In [1]: import numpy as np

In [2]: np.set_printoptions(suppress=True, linewidth=200)

In [3]: M = np.load("arr.npy")

In [4]: M
Out[4]: 
array([[2, 3, 3, 2, 0, 3, 3, 1, 2, 1],
       [3, 2, 3, 3, 2, 0, 3, 3, 1, 2],
       [3, 3, 2, 3, 3, 2, 0, 3, 3, 1],
       [2, 3, 3, 2, 3, 3, 2, 0, 3, 3],
       [0, 2, 3, 3, 2, 3, 3, 2, 0, 3],
       [3, 0, 2, 3, 3, 2, 3, 3, 2, 0],
       [3, 3, 0, 2, 3, 3, 2, 3, 3, 2],
       [1, 3, 3, 0, 2, 3, 3, 2, 3, 3],
       [2, 1, 3, 3, 0, 2, 3, 3, 2, 3],
       [1, 2, 1, 3, 3, 0, 2, 3, 3, 2]])

In [5]: def softmax(z):
   ...:     e = np.exp(z - z.max(axis=-1, keepdims=True))
   ...:     return e / e.sum(axis=-1, keepdims=True)
   ...: 

In [6]: np.round(softmax(M[3]), 4)
Out[6]: array([0.0514, 0.1398, 0.1398, 0.0514, 0.1398, 0.1398, 0.0514, 0.007 , 0.1398, 0.1398])

In [7]: np.round(softmax(M).sum(axis=1), 4)
Out[7]: array([1., 1., 1., 1., 1., 1., 1., 1., 1., 1.])

In [8]: scores = M @ M.T / np.sqrt(10)

In [9]: softmax(scores).round(6).argmax(axis=1)
Out[9]: array([0, 1, 2, 3, 4, 5, 6, 7, 8, 6])

In [10]: np.round(softmax(scores)[3] @ M, 4)
Out[10]: array([1.9512, 2.9779, 2.8721, 1.8526, 2.8714, 2.9646, 2.0739, 0.3906, 2.9624, 2.9095])

In [11]: ev, V = np.linalg.eigh(M)

In [12]: x0 = np.array([-7, -2, -7, -6, 2, -4, -4, 5, -4, -5])

In [13]: round(float(x0 @ M @ x0 / (x0 @ x0)), 4), np.round(ev[0], 4), round(float(ev[-1]), 4)
Out[13]: (9.5333, np.float64(-5.7304), 22.0807)

In [14]: gram = M.T @ M

In [15]: np.trace(gram), (M ** 2).sum()
Out[15]: (np.int64(588), np.int64(588))

In [16]: gram
Out[16]: 
array([[50, 43, 43, 50, 44, 40, 45, 49, 47, 34],
       [43, 58, 50, 48, 47, 50, 49, 46, 52, 47],
       [43, 50, 63, 54, 42, 50, 59, 48, 46, 49],
       [50, 48, 54, 66, 51, 45, 56, 59, 49, 45],
       [44, 47, 42, 51, 57, 42, 45, 50, 50, 40],
       [40, 50, 50, 45, 42, 57, 51, 42, 47, 44],
       [45, 49, 59, 56, 45, 51, 66, 54, 48, 50],
       [49, 46, 48, 59, 50, 42, 54, 63, 50, 43],
       [47, 52, 46, 49, 50, 47, 48, 50, 58, 43],
       [34, 47, 49, 45, 40, 44, 50, 43, 43, 50]])

In [17]: ev, V = np.linalg.eigh(M)

In [18]: np.round(np.abs(V[:, -1]), 4)
Out[18]: array([0.2889, 0.3177, 0.3279, 0.3405, 0.3035, 0.3035, 0.3405, 0.3279, 0.3177, 0.2889])

In [19]: np.round(V @ np.diag(ev) @ V.T, 4) + 0
Out[19]: 
array([[2., 3., 3., 2., 0., 3., 3., 1., 2., 1.],
       [3., 2., 3., 3., 2., 0., 3., 3., 1., 2.],
       [3., 3., 2., 3., 3., 2., 0., 3., 3., 1.],
       [2., 3., 3., 2., 3., 3., 2., 0., 3., 3.],
       [0., 2., 3., 3., 2., 3., 3., 2., 0., 3.],
       [3., 0., 2., 3., 3., 2., 3., 3., 2., 0.],
       [3., 3., 0., 2., 3., 3., 2., 3., 3., 2.],
       [1., 3., 3., 0., 2., 3., 3., 2., 3., 3.],
       [2., 1., 3., 3., 0., 2., 3., 3., 2., 3.],
       [1., 2., 1., 3., 3., 0., 2., 3., 3., 2.]])

In [20]: np.round(np.linalg.svd(M, compute_uv=False), 4)
Out[20]: array([22.0807,  5.7304,  5.001 ,  3.4663,  2.8317,  2.7982,  2.4089,  1.8747,  1.6888,  1.6002])

In [21]: np.round(np.linalg.eigvalsh(M + -2 * np.eye(10)), 4)
Out[21]: array([-7.7304, -7.001 , -4.4089, -3.6002, -0.3112, -0.1253,  0.7982,  0.8317,  1.4663, 20.0807])

In [22]: round(np.linalg.det(M), 4)
Out[22]: np.float64(212095.0)

In [23]: np.round(np.sort(np.abs(np.linalg.eigvals(M))), 4)
Out[23]: array([ 1.6002,  1.6888,  1.8747,  2.4089,  2.7982,  2.8317,  3.4663,  5.001 ,  5.7304, 22.0807])

In [24]: np.allclose(M @ M.T, M.T @ M)
Out[24]: True

In [25]: np.linalg.matrix_power(M, 4)
Out[25]: 
array([[20025, 21763, 22392, 23474, 20950, 20736, 23286, 22651, 21892, 19676],
       [21763, 24156, 24759, 25570, 22930, 23047, 25644, 24622, 24078, 21892],
       [22392, 24759, 25800, 26503, 23451, 23757, 26710, 25434, 24622, 22651],
       [23474, 25570, 26503, 27745, 24607, 24394, 27558, 26710, 25644, 23286],
       [20950, 22930, 23451, 24607, 22148, 21798, 24394, 23757, 23047, 20736],
       [20736, 23047, 23757, 24394, 21798, 22148, 24607, 23451, 22930, 20950],
       [23286, 25644, 26710, 27558, 24394, 24607, 27745, 26503, 25570, 23474],
       [22651, 24622, 25434, 26710, 23757, 23451, 26503, 25800, 24759, 22392],
       [21892, 24078, 24622, 25644, 23047, 22930, 25570, 24759, 24156, 21763],
       [19676, 21892, 22651, 23286, 20736, 20950, 23474, 22392, 21763, 20025]])

In [26]: F = np.load("mat.npy")

In [27]: F
Out[27]: 
array([[2, 0, 2, 0, 2, 0],
       [1, 1, 1, 1, 1, 1],
       [1, 3, 1, 3, 1, 3],
       [2, 0, 2, 0, 2, 0],
       [1, 1, 1, 1, 1, 1],
       [1, 3, 1, 3, 1, 3]])

In [28]: np.argsort(-np.linalg.norm(F, axis=0).round(6), kind="stable")[:3]
Out[28]: array([1, 3, 5])

In [29]: [round(float(x), 4) for x in np.linalg.svd(F, compute_uv=False)[:3]]
Out[29]: [8.6506, 4.6008, 0.0]

In [30]: round(np.linalg.norm(F, 2) / np.linalg.norm(F), 4)
Out[30]: np.float64(0.8829)

In [31]: data = -2 * np.eye(5) + np.ones((5, 5))

In [32]: data
Out[32]: 
array([[-1.,  1.,  1.,  1.,  1.],
       [ 1., -1.,  1.,  1.,  1.],
       [ 1.,  1., -1.,  1.,  1.],
       [ 1.,  1.,  1., -1.,  1.],
       [ 1.,  1.,  1.,  1., -1.]])

In [33]: ev, V = np.linalg.eigh(data)

In [34]: np.round(np.abs(V[:, -1]), 4)
Out[34]: array([0.4472, 0.4472, 0.4472, 0.4472, 0.4472])

In [35]: np.round(V.T @ V, 4) + 0
Out[35]: 
array([[1., 0., 0., 0., 0.],
       [0., 1., 0., 0., 0.],
       [0., 0., 1., 0., 0.],
       [0., 0., 0., 1., 0.],
       [0., 0., 0., 0., 1.]])

In [36]: ev
Out[36]: array([-2., -2., -2., -2.,  3.])

In [37]: ev.sum(), np.trace(data)
Out[37]: (np.float64(-5.0), np.float64(-5.0))
